$ python3 -q
>>> import numpy as np
>>> np.set_printoptions(precision=2, suppress=True, linewidth=160)
>>> X = np.loadtxt("test12.csv", delimiter=",")
>>> X
array([[-33.32,  26.46,  -6.94,   4.49],
       [-25.76,  22.06,  -8.65,   4.88],
       [-18.7 ,  17.84,  -9.85,   5.14],
       [-12.18,  13.8 , -10.44,   5.24],
       [ -6.75,  10.23, -10.27,   5.11],
       [ -2.76,   7.32,  -9.38,   4.76],
       [ -0.2 ,   5.07,  -7.92,   4.19],
       [  1.4 ,   2.79,  -5.25,   3.07],
       [  1.19,   1.19,  -2.3 ,   1.58],
       [  0.09,   0.07,  -0.12,   0.1 ],
       [ -2.01,  -2.18,   1.38,  -2.62],
       [ -2.3 ,  -4.9 ,  -0.38,  -4.62],
       [ -1.23,  -7.66,  -3.52,  -5.91],
       [ -1.15,  -7.81,  -3.7 ,  -5.97],
       [ -0.71,  -8.56,  -4.67,  -6.25],
       [ -0.71,  -8.56,  -4.68,  -6.25],
       [ -0.12,  -9.47,  -5.89,  -6.55],
       [  0.05,  -9.71,  -6.21,  -6.62],
       [  4.77, -15.34, -14.34,  -7.98]])
>>> # null space of dimension 1
>>> U, s, VT = np.linalg.svd(X)
>>> s.round(2) + 0
array([70.63, 32.47, 19.93,  0.  ])
>>> A2 = U[:, :3] @ np.diag(s[:3]) @ VT[:3]
>>> np.linalg.matrix_rank(A2)
np.int64(3)
>>> C2 = X.T @ X
>>> np.round(np.linalg.eigvalsh(C2)[::-1], 2) + 0
array([4987.89, 1054.21,  397.15,    0.  ])
>>> np.allclose(C2, C2.T)
True
>>> np.diag(C2)
array([2364.05, 2603.11,  968.73,  503.36])
>>> feats = np.load("data.npy")
>>> feats
array([[3, 0, 3],
       [3, 0, 0],
       [1, 1, 1],
       [1, 3, 3],
       [3, 1, 0]])
>>> vec = np.array([1, 0, 0])
>>> rhs = feats @ vec
>>> np.round(np.linalg.lstsq(feats, rhs)[0], 2) + 0
array([1., 0., 0.])
>>> np.round(np.linalg.solve(feats.T @ feats, feats.T @ rhs), 2) + 0
array([1., 0., 0.])
>>> rng = np.random.default_rng(31)
>>> rhs = rhs + 0.3 * rng.normal(size=5)
>>> rhs
array([2.88, 3.08, 1.18, 0.71, 3.23])
>>> c, *_ = np.linalg.lstsq(feats, rhs)
>>> np.round(feats.T @ (rhs - feats @ c), 2) + 0
array([0., 0., 0.])
>>> c
array([ 1.06,  0.01, -0.1 ])
>>> round(np.linalg.norm(rhs - feats @ c), 2)
np.float64(0.25)
>>> c.round()
array([ 1.,  0., -0.])
>>> th = np.radians(180)
>>> r_ = np.eye(3)
>>> r_[0, 0] = r_[2, 2] = np.cos(th)
>>> r_[0, 2], r_[2, 0] = -np.sin(th), np.sin(th)
>>> r_.round(2) + 0
array([[-1.,  0.,  0.],
       [ 0.,  1.,  0.],
       [ 0.,  0., -1.]])
>>> A2 = feats @ r_.T
>>> np.linalg.svd(feats, compute_uv=False), np.linalg.svd(A2, compute_uv=False)
(array([6.5 , 3.57, 2.02]), array([6.5 , 3.57, 2.02]))
>>> np.allclose(np.linalg.norm(feats, axis=1), np.linalg.norm(A2, axis=1))
True
>>> A2.round(2) + 0
array([[-3.,  0., -3.],
       [-3.,  0.,  0.],
       [-1.,  1., -1.],
       [-1.,  3., -3.],
       [-3.,  1.,  0.]])
